In [1]: import numpy as np

In [2]: np.set_printoptions(precision=2, suppress=True, linewidth=100)

In [3]: tidy = lambda a: np.round(a, 2) + 0

In [4]: B = np.array([[0, 0, 0, 0, 1, 2],
   ...:     [1, 0, 2, 2, 0, 2],
   ...:     [0, 1, 2, 0, 1, 1],
   ...:     [0, 0, 1, 2, 1, 2],
   ...:     [1, 0, 2, 0, 1, 0],
   ...:     [1, 0, 1, 0, 0, 2]])

In [5]: W0 = B + B.T

In [6]: W0
Out[6]: 
array([[0, 1, 0, 0, 2, 3],
       [1, 0, 3, 2, 0, 2],
       [0, 3, 4, 1, 3, 2],
       [0, 2, 1, 4, 1, 2],
       [2, 0, 3, 1, 2, 0],
       [3, 2, 2, 2, 0, 4]])

In [7]: # symmetric

In [8]: [round(float(np.linalg.det(W0[:i, :i])), 2) + 0 for i in range(1, 7)]
Out[8]: [0.0, -1.0, -4.0, -15.0, 24.0, 1167.0]

In [9]: np.all(np.linalg.eigvalsh(W0) > 0)
Out[9]: np.False_

In [10]: evals, evecs = np.linalg.eigvalsh(W0)
---------------------------------------------------------------------------
ValueError                                Traceback (most recent call last)
Cell In[10], line 1
----> 1 evals, evecs = np.linalg.eigvalsh(W0)

ValueError: too many values to unpack (expected 2)

In [11]: evals, evecs = np.linalg.eigh(W0)

In [12]: print(tidy(evals))
[-3.66 -1.5   1.65  3.04  4.09 10.38]

In [13]: tidy(evecs @ np.diag(evals) @ evecs.T)
Out[13]: 
array([[0., 1., 0., 0., 2., 3.],
       [1., 0., 3., 2., 0., 2.],
       [0., 3., 4., 1., 3., 2.],
       [0., 2., 1., 4., 1., 2.],
       [2., 0., 3., 1., 2., 0.],
       [3., 2., 2., 2., 0., 4.]])

In [14]: tidy(np.abs(evecs[:, -1]))
Out[14]: array([0.24, 0.36, 0.54, 0.41, 0.3 , 0.52])

In [15]: tidy(np.linalg.eigvalsh(W0 @ W0))
Out[15]: array([  2.24,   2.73,   9.22,  13.39,  16.73, 107.68])

In [16]: evals.sum(), np.trace(W0)
Out[16]: (np.float64(14.0), np.int64(14))

In [17]: print(tidy(np.linalg.svd(W0, compute_uv=False)))
[10.38  4.09  3.66  3.04  1.65  1.5 ]

In [18]: A = np.load("out7.npy")

In [19]: A
Out[19]: 
array([[  7,   1,   1,   4,   5,   0,   7,   5,   3,   1],
       [  8,   2,   0,   4,   9,   5,   4,   5,   3,   0],
       [  1,   2,   9,   6,   0,   2,   7,   7,   6,   5],
       [  9,   3,   6,   2,   1,   8,   7,   7,   0,   2],
       [  1,   2,   3,   8,   7,   5,   7,   3,   6,   0],
       [  9,   9,   4,   5,   0,   6,   5,   9,   4,   0],
       [  0,   0,   1,   3,   1,   7,   2,   8,   2,   7],
       [  9,   7,   1,   9,   2,   0,   3,   1,   3,   8],
       [  8,   0,   3,   4,   2,   4,   3,   7,   0,   3],
       [-17,  -5,   1,  -8, -22, -15,  -5, -10,  -6,   1]])

In [20]: # rows and columns are dependent

In [21]: B = A / np.sqrt((A ** 2).mean(axis=1, keepdims=True))

In [22]: np.linalg.matrix_rank(B) == np.linalg.matrix_rank(A)
Out[22]: np.True_

In [23]: print(tidy(B[9]))
[-1.52 -0.45  0.09 -0.72 -1.97 -1.34 -0.45 -0.89 -0.54  0.09]
